>>> import numpy as np
>>> from numpy import linalg as LA
>>> np.set_printoptions(precision=1, suppress=True, linewidth=160)
>>> rng = np.random.default_rng(25856)
>>> t = rng.uniform(0, 2 * np.pi, 21)
>>> Q, _ = LA.qr(np.array([[0.3, -0.3], [1.2, -0.7], [-0.2, 0.6], [-0.6, 1.7]]))
>>> mat = 3 * np.c_[np.cos(t), np.sin(t)] @ Q.T
>>> mat.round(1) + 0
array([[-0.6, -1.7,  0.8,  2.3],
       [-0.6, -2.7,  0.3,  1. ],
       [-0.6, -1.8,  0.8,  2.2],
       [ 0.3,  0. , -1. , -2.8],
       [ 0.3,  0.4, -1. , -2.8],
       [ 0.5,  1.4, -0.9, -2.4],
       [-0.6, -2.9, -0.1, -0.1],
       [ 0.4,  2.5,  0.6,  1.5],
       [ 0.6,  2.9,  0.1,  0.3],
       [ 0.6,  2.9,  0.1,  0. ],
       [ 0. ,  1.2,  0.9,  2.6],
       [ 0.6,  2. , -0.7, -2.1],
       [ 0.1,  1.7,  0.9,  2.3],
       [ 0.6,  2.4, -0.5, -1.6],
       [ 0. , -1.3, -0.9, -2.5],
       [ 0.3,  0.3, -1. , -2.8],
       [ 0.5,  1.5, -0.8, -2.4],
       [ 0.2, -0.4, -1. , -2.8],
       [-0.5, -1.5,  0.8,  2.4],
       [-0.6, -2.8,  0.2,  0.8],
       [ 0.1, -1. , -1. , -2.7]])
>>> np.argsort(-LA.norm(mat, axis=0).round(6), kind="stable")[:3]
array([3, 1, 2])
>>> round(LA.norm(mat, 2) / LA.norm(mat), 1)
np.float64(0.8)
>>> LA.matrix_rank(mat, rtol=0.1)
np.int64(2)
>>> D = LA.norm(mat[:, None] - mat[None], axis=-1)
>>> np.flatnonzero(D[6] < D.mean() / 2)
array([ 1,  6, 19])
>>> LA.matrix_rank(D ** 2)
np.int64(3)
>>> LA.norm(mat - mat.mean(axis=0), axis=1)
array([3.5, 3.3, 3.5, 2.5, 2.5, 2.5, 3.2, 3.2, 2.9, 2.9, 3.4, 2.5, 3.3, 2.6, 2.7, 2.5, 2.5, 2.5, 3.5, 3.3, 2.6])
>>> print(LA.norm(mat, axis=1))
[3. 3. 3. 3. 3. 3. 3. 3. 3. 3. 3. 3. 3. 3. 3. 3. 3. 3. 3. 3. 3.]
>>> r = LA.matrix_rank(mat)
>>> r
np.int64(2)
>>> ns = LA.svd(mat)[2][r:].T
>>> [int(LA.matrix_rank(mat[:i])) for i in range(1, len(mat) + 1)]
[1, 2, 2, 2, 2, 2, 2, 2, 2, 2, 2, 2, 2, 2, 2, 2, 2, 2, 2, 2, 2]
>>> [int(LA.matrix_rank(mat[:, :j + 1])) for j in range(4)]
[1, 2, 2, 2]
>>> np.allclose(mat @ ns, 0)
True
>>> K = 0.7 ** np.abs(np.subtract.outer(np.arange(6), np.arange(6)))
>>> K
array([[1. , 0.7, 0.5, 0.3, 0.2, 0.2],
       [0.7, 1. , 0.7, 0.5, 0.3, 0.2],
       [0.5, 0.7, 1. , 0.7, 0.5, 0.3],
       [0.3, 0.5, 0.7, 1. , 0.7, 0.5],
       [0.2, 0.3, 0.5, 0.7, 1. , 0.7],
       [0.2, 0.2, 0.3, 0.5, 0.7, 1. ]])
>>> Z = mat[[14, 17]].astype(float)
>>> for _ in range(4):
...     idx = LA.norm(mat[:, None] - Z, axis=-1).argmin(axis=1)
...     Z = np.array([mat[idx == j].mean(axis=0) for j in range(2)])
... 
>>> idx
array([0, 0, 0, 1, 1, 1, 0, 1, 1, 1, 0, 1, 0, 1, 1, 1, 1, 1, 0, 0, 1])
>>> Z
array([[-0.4, -1.3,  0.6,  1.7],
       [ 0.4,  1. , -0.6, -1.8]])
>>> Y = LA.inv(K)
>>> print(np.round(LA.slogdet(K)[0], 1))
1.0
